$ ipython --no-banner

In [1]: import numpy as np

In [2]: from numpy import linalg as LA

In [3]: np.set_printoptions(precision=4, suppress=True, linewidth=160, floatmode="fixed")

In [4]: F = np.array([[1, 5, 4], [5, 25, 20], [4, 20, 16]])

In [5]: F
Out[5]: 
array([[ 1,  5,  4],
       [ 5, 25, 20],
       [ 4, 20, 16]])

In [6]: F.sum(axis=0)
Out[6]: array([10, 50, 40])

In [7]: LA.matrix_rank(F)
Out[7]: np.int64(1)

In [8]: np.count_nonzero(F)
Out[8]: np.int64(9)

In [9]: F.sum(axis=1)
Out[9]: array([10, 50, 40])

In [10]: U, sv, Vt = LA.svd(F)

In [11]: evecs = Vt[:(sv > 1e-8).sum()]

In [12]: rng = np.random.default_rng(58640)

In [13]: x0 = F[1] + -3 * F[0] + rng.integers(2) * np.eye(3)[2]

In [14]: x0
Out[14]: array([ 2.0000, 10.0000,  9.0000])

In [15]: np.allclose(evecs.T @ evecs @ x0, x0)
Out[15]: False

In [16]: w1 = np.array([[1, 1, 3, 4], [0, 0, 5, 0], [2, 1, 4, 3]])

In [17]: beta = np.array([2, -5, 5, -1])

In [18]: H = np.maximum(F @ w1 + beta, 0)

In [19]: (H > 0).astype(int)
Out[19]: 
array([[1, 0, 1, 1],
       [1, 1, 1, 1],
       [1, 1, 1, 1]])

In [20]: LA.matrix_rank(H)
Out[20]: np.int64(2)

In [21]: Z = np.array([[3, -2], [-1, 2], [-1, 0], [-3, 0]])

In [22]: w1 @ Z
Out[22]: 
array([[-13,   0],
       [ -5,   0],
       [ -8,  -2]])

In [23]: W0 = np.loadtxt("dump.csv", delimiter=",")

In [24]: W0
Out[24]: 
array([[-3.0000,  1.0000,  1.0000, -3.0000],
       [ 0.0000,  1.0000,  0.0000, -3.0000],
       [ 0.0000,  0.0000,  0.0000,  2.0000],
       [ 0.0000,  0.0000,  0.0000, -2.0000]])

In [25]: # null space of dimension 1

In [26]: G = F.T @ F

In [27]: (F @ F.T).shape
Out[27]: (3, 3)

In [28]: np.round(LA.eigvalsh(G)[::-1], 4) + 0
Out[28]: array([1764.0000,    0.0000,    0.0000])

In [29]: G
Out[29]: 
array([[  42,  210,  168],
       [ 210, 1050,  840],
       [ 168,  840,  672]])

In [30]: feats = np.loadtxt("arr.csv", delimiter=",")

In [31]: feats
Out[31]: 
array([[ 1.0000,  0.0000,  0.0000,  0.0000,  0.0000,  0.0000,  0.0000,  0.0000,  0.0000],
       [-2.0000,  1.0000,  0.0000,  0.0000,  0.0000,  0.0000,  0.0000,  0.0000,  0.0000],
       [ 1.0000, -2.0000,  1.0000,  0.0000,  0.0000,  0.0000,  0.0000,  0.0000,  0.0000],
       [ 0.0000,  0.0000,  2.0000,  1.0000,  0.0000,  0.0000,  0.0000,  0.0000,  0.0000],
       [ 1.0000, -1.0000,  2.0000,  0.0000,  1.0000,  0.0000,  0.0000,  0.0000,  0.0000],
       [-1.0000, -2.0000,  2.0000,  2.0000,  2.0000,  1.0000,  0.0000,  0.0000,  0.0000],
       [ 0.0000,  2.0000,  1.0000,  1.0000,  2.0000,  1.0000,  1.0000,  0.0000,  0.0000],
       [ 2.0000, -1.0000,  2.0000, -2.0000,  1.0000, -2.0000,  1.0000,  1.0000,  0.0000],
       [ 0.0000,  2.0000,  2.0000,  1.0000,  2.0000, -1.0000,  0.0000,  0.0000,  1.0000]])

In [32]: # triangular: eigenvalues sit on the diagonal

In [33]: feats @ feats
Out[33]: 
array([[  1.0000,   0.0000,   0.0000,   0.0000,   0.0000,   0.0000,   0.0000,   0.0000,   0.0000],
       [ -4.0000,   1.0000,   0.0000,   0.0000,   0.0000,   0.0000,   0.0000,   0.0000,   0.0000],
       [  6.0000,  -4.0000,   1.0000,   0.0000,   0.0000,   0.0000,   0.0000,   0.0000,   0.0000],
       [  2.0000,  -4.0000,   4.0000,   1.0000,   0.0000,   0.0000,   0.0000,   0.0000,   0.0000],
       [  6.0000,  -6.0000,   4.0000,   0.0000,   1.0000,   0.0000,   0.0000,   0.0000,   0.0000],
       [  6.0000, -10.0000,  12.0000,   4.0000,   4.0000,   1.0000,   0.0000,   0.0000,   0.0000],
       [ -2.0000,  -2.0000,  10.0000,   4.0000,   6.0000,   2.0000,   1.0000,   0.0000,   0.0000],
       [ 11.0000,  -1.0000,  -1.0000,  -7.0000,   0.0000,  -3.0000,   2.0000,   1.0000,   0.0000],
       [  1.0000,   0.0000,   8.0000,   0.0000,   2.0000,  -2.0000,   0.0000,   0.0000,   1.0000]])

In [34]: np.prod(np.diag(feats)), np.round(LA.det(feats), 4)
Out[34]: (np.float64(1.0), np.float64(1.0))
